% python3 -q
>>> import numpy as np
>>> np.set_printoptions(suppress=True, linewidth=200)
>>> X = np.load("block1.npy")
>>> X
array([[5., 1.],
       [0., 5.]])
>>> O, evecs = np.linalg.qr(X[:, :1])[0], np.linalg.qr(X[:, 1:])[0]
>>> sig = np.linalg.svd(O.T @ evecs, compute_uv=False)
>>> round(float(np.linalg.norm(O @ O.T - evecs @ evecs.T, 2)), 3)
0.981
>>> (sig > 0.9).sum()
np.int64(0)
>>> A2 = X[0, 0] * X[1:] - np.outer(X[1:, 0], X[0])
>>> A2
array([[ 0., 25.]])
>>> np.linalg.matrix_rank(A2), np.linalg.matrix_rank(X)
(np.int64(1), np.int64(2))
>>> X[:, 0] / X[0, 0]
array([1., 0.])
>>> np.trace(X)
np.float64(10.0)
>>> np.round(np.linalg.matrix_power(X, 3), 3)
array([[125.,  75.],
       [  0., 125.]])
>>> np.round(np.sort(np.abs(np.linalg.eigvals(X))), 3)
array([5., 5.])
>>> np.allclose(X @ X.T, X.T @ X)
False
>>> np.round(np.linalg.det(X), 3)
np.float64(25.0)
>>> vals, evecs = np.linalg.eig(X)
>>> X @ evecs[:, 0] - vals[0] * evecs[:, 0]
array([0., 0.])
>>> vals
array([5., 5.])
>>> np.prod(vals)
np.float64(25.0)
>>> A = np.loadtxt("dump.csv", delimiter=",")
>>> A
array([[-1.9,  1. , -2. ,  2. , -1. ],
       [ 4. , -4.9,  4. , -3. ,  4. ],
       [ 4. ,  4. , -4.9, -5. , -1. ],
       [ 4. ,  4. ,  4. , -1.9, -2. ],
       [-2. ,  1. , -2. ,  2. , -0.9]])
>>> x = np.array([0, -3, -1, 0, 1])
>>> y = A @ x
>>> y.round(3)
array([ -2. ,  14.7,  -8.1, -18. ,  -1.9])
>>> np.round(np.linalg.solve(A.T, A[0]), 3)
array([ 1., -0., -0.,  0.,  0.])
>>> blk = np.stack([A, 3 * A, A[::-1]])
>>> np.linalg.matrix_rank(blk)
array([5, 5, 5])
>>> np.round(np.linalg.det(blk), 3)
array([  -31.36 , -7620.599,   -31.36 ])
>>> np.linalg.matrix_rank(blk.reshape(3, -1))
np.int64(2)
>>> rng = np.random.default_rng(28)
>>> idx = rng.permutation(5)
>>> A2 = A[:, idx] * rng.choice([-1, 1], 5)
>>> A2
array([[ 1. ,  2. , -2. ,  1. ,  1.9],
       [-4.9, -3. ,  4. , -4. , -4. ],
       [ 4. , -5. , -4.9,  1. , -4. ],
       [ 4. , -1.9,  4. ,  2. , -4. ],
       [ 1. ,  2. , -2. ,  0.9,  2. ]])
>>> U, _, VT = np.linalg.svd(A.T @ A2)
>>> idx
array([1, 3, 2, 4, 0])
>>> feats = np.load("a.npy")
>>> feats
array([[ 5,  5,  5],
       [ 5,  5,  5],
       [-3, -3, -3],
       [ 7,  7,  7],
       [ 7,  7,  7]])
>>> # rank 1
>>> ang = np.radians(36)
>>> R = np.eye(3)
>>> R[0, 0] = R[1, 1] = np.cos(ang)
>>> R[0, 1], R[1, 0] = -np.sin(ang), np.sin(ang)
>>> R.round(3)
array([[ 0.809, -0.588,  0.   ],
       [ 0.588,  0.809,  0.   ],
       [ 0.   ,  0.   ,  1.   ]])
>>> A2 = feats @ R.T
>>> np.allclose(feats @ feats.T, A2 @ A2.T)
True
>>> np.round(np.linalg.svd(feats, compute_uv=False), 3) + 0, np.round(np.linalg.svd(A2, compute_uv=False), 3) + 0
(array([21.703,  0.   ,  0.   ]), array([21.703,  0.   ,  0.   ]))
>>> np.round(np.abs(A2 - feats).max(axis=0), 3)
array([5.451, 2.778, 0.   ])
>>> O = R.astype(float).copy()
>>> for j in range(3):
...     O[:, j] -= O[:, :j] @ (O[:, :j].T @ O[:, j])
...     O[:, j] /= np.linalg.norm(O[:, j])
... 
>>> np.round(O.T @ O, 3) + 0
array([[1., 0., 0.],
       [0., 1., 0.],
       [0., 0., 1.]])
>>> O.round(3)
array([[ 0.809, -0.588,  0.   ],
       [ 0.588,  0.809,  0.   ],
       [ 0.   ,  0.   ,  1.   ]])
>>> np.round(O @ O, 3)
array([[ 0.309, -0.951,  0.   ],
       [ 0.951,  0.309,  0.   ],
       [ 0.   ,  0.   ,  1.   ]])
>>> (O != 0).astype(int)
array([[1, 1, 0],
       [1, 1, 0],
       [0, 0, 1]])
>>> (np.linalg.matrix_power((O != 0) + (O.T != 0) + np.eye(3), 3) > 0).astype(int)
array([[1, 1, 0],
       [1, 1, 0],
       [0, 0, 1]])
>>> np.linalg.lstsq(feats[:-1].T, feats[-1])[2]
np.int32(1)
>>> np.allclose(feats[:-1].T @ np.linalg.lstsq(feats[:-1].T, feats[-1])[0], feats[-1])
True
>>> A2 = feats[0, 0] * feats[1:] - np.outer(feats[1:, 0], feats[0])
>>> A2
array([[0, 0, 0],
       [0, 0, 0],
       [0, 0, 0],
       [0, 0, 0]])
>>> np.linalg.matrix_rank(A2), np.linalg.matrix_rank(feats)
(np.int64(0), np.int64(1))
>>> np.flatnonzero(~A2.round(6).any(axis=1))
array([0, 1, 2, 3])
>>> E = np.eye(4, dtype=int)[rng.permutation(4)] * np.array([1, 3, -3, 1])
>>> E
array([[ 1,  0,  0,  0],
       [ 0,  0, -3,  0],
       [ 0,  3,  0,  0],
       [ 0,  0,  0,  1]])
>>> # 3 blocks once reordered
>>> np.round(np.linalg.norm(E), 3)
np.float64(4.472)
>>> E[4]
Traceback (most recent call last):
  File "<python-input-66>", line 1, in <module>
    E[4]
    ~^^^
IndexError: index 4 is out of bounds for axis 0 with size 4
>>> E.shape
(4, 4)
>>> E.sum(axis=1)
array([ 1, -3,  3,  1])
>>> E.mean(axis=0)
array([ 0.25,  0.75, -0.75,  0.25])
>>> np.diff(E, axis=0)
array([[-1,  0, -3,  0],
       [ 0,  3,  3,  0],
       [ 0, -3,  0,  1]])
>>> E.reshape(2, -1)
array([[ 1,  0,  0,  0,  0,  0, -3,  0],
       [ 0,  3,  0,  0,  0,  0,  0,  1]])
>>> E.ravel(order="F")
array([ 1,  0,  0,  0,  0,  0,  3,  0,  0, -3,  0,  0,  0,  0,  0,  1])
>>> blk = E.reshape(4, 2, -1)
>>> np.einsum("ihd,jhd->hij", blk, blk).shape
(2, 4, 4)
>>> P = np.triu(np.array([[0, 2, 2, 2], [1, 0, 2, 0], [2, 0, 0, 0], [1, 0, 0, 2]]), 1) + np.eye(4)
>>> A2 = P @ E @ np.linalg.inv(P)
>>> np.linalg.matrix_rank(A2)
np.int64(4)
>>> A2
array([[  1.,   4., -16.,   0.],
       [  0.,   6., -15.,   0.],
       [  0.,   3.,  -6.,   0.],
       [  0.,   0.,   0.,   1.]])
>>> arr = np.load("case14.npy")
>>> arr
array([[-0.8  , -0.1  ,  1.643, -0.5  ],
       [ 0.   , -0.3  ,  0.04 ,  0.1  ],
       [ 1.3  ,  0.5  , -2.547,  2.6  ],
       [-0.7  , -1.8  ,  1.436, -0.9  ],
       [-0.4  , -0.4  ,  0.865, -0.2  ],
       [-2.2  , -0.4  ,  4.509, -1.2  ],
       [-0.8  ,  0.2  ,  1.6  ,  0.2  ],
       [ 1.3  , -0.2  , -2.628,  0.1  ],
       [-0.1  , -0.5  ,  0.152,  0.3  ],
       [ 1.4  , -1.3  , -2.853,  0.1  ],
       [ 1.   , -1.5  , -2.009, -1.6  ],
       [-0.5  ,  0.8  ,  0.907, -0.9  ],
       [ 0.4  ,  1.8  , -0.757,  1.6  ],
       [-1.9  ,  2.4  ,  3.768,  1.   ]])
>>> A2 = np.c_[arr[:, :3] @ np.array([[-2, -2, 1], [-1, 0, 2], [0, 1, -1]]), np.array([0, 2, -2, 3, 0, 3, -2, 0, -2, 2, -3, -3, -3, -2])]
>>> A2.round(3)
array([[ 1.7  ,  3.243, -2.643,  0.   ],
       [ 0.3  ,  0.04 , -0.64 ,  2.   ],
       [-3.1  , -5.147,  4.847, -2.   ],
       [ 3.2  ,  2.836, -5.736,  3.   ],
       [ 1.2  ,  1.665, -2.065,  0.   ],
       [ 4.8  ,  8.909, -7.509,  3.   ],
       [ 1.4  ,  3.2  , -2.   , -2.   ],
       [-2.4  , -5.228,  3.528,  0.   ],
       [ 0.7  ,  0.352, -1.252, -2.   ],
       [-1.5  , -5.653,  1.653,  2.   ],
       [-0.5  , -4.009,  0.009, -3.   ],
       [ 0.2  ,  1.907,  0.193, -3.   ],
       [-2.6  , -1.557,  4.757, -3.   ],
       [ 1.4  ,  7.568, -0.868, -2.   ]])
>>> np.round(np.linalg.norm(np.linalg.qr(arr)[0].T @ A2, axis=0) ** 2 / ((A2 ** 2).sum(axis=0) + 1e-12), 3)
array([1.  , 1.  , 1.  , 0.44])
>>> np.linalg.matrix_rank(A2)
np.int64(4)
>>> np.round(np.linalg.norm(A2 - arr @ np.linalg.lstsq(arr, A2)[0], axis=0), 3) + 0
array([0.   , 0.   , 0.   , 6.219])
>>> np.round(np.linalg.lstsq(arr, A2[:, 0])[0], 3) + 0
array([-2., -1.,  0.,  0.])
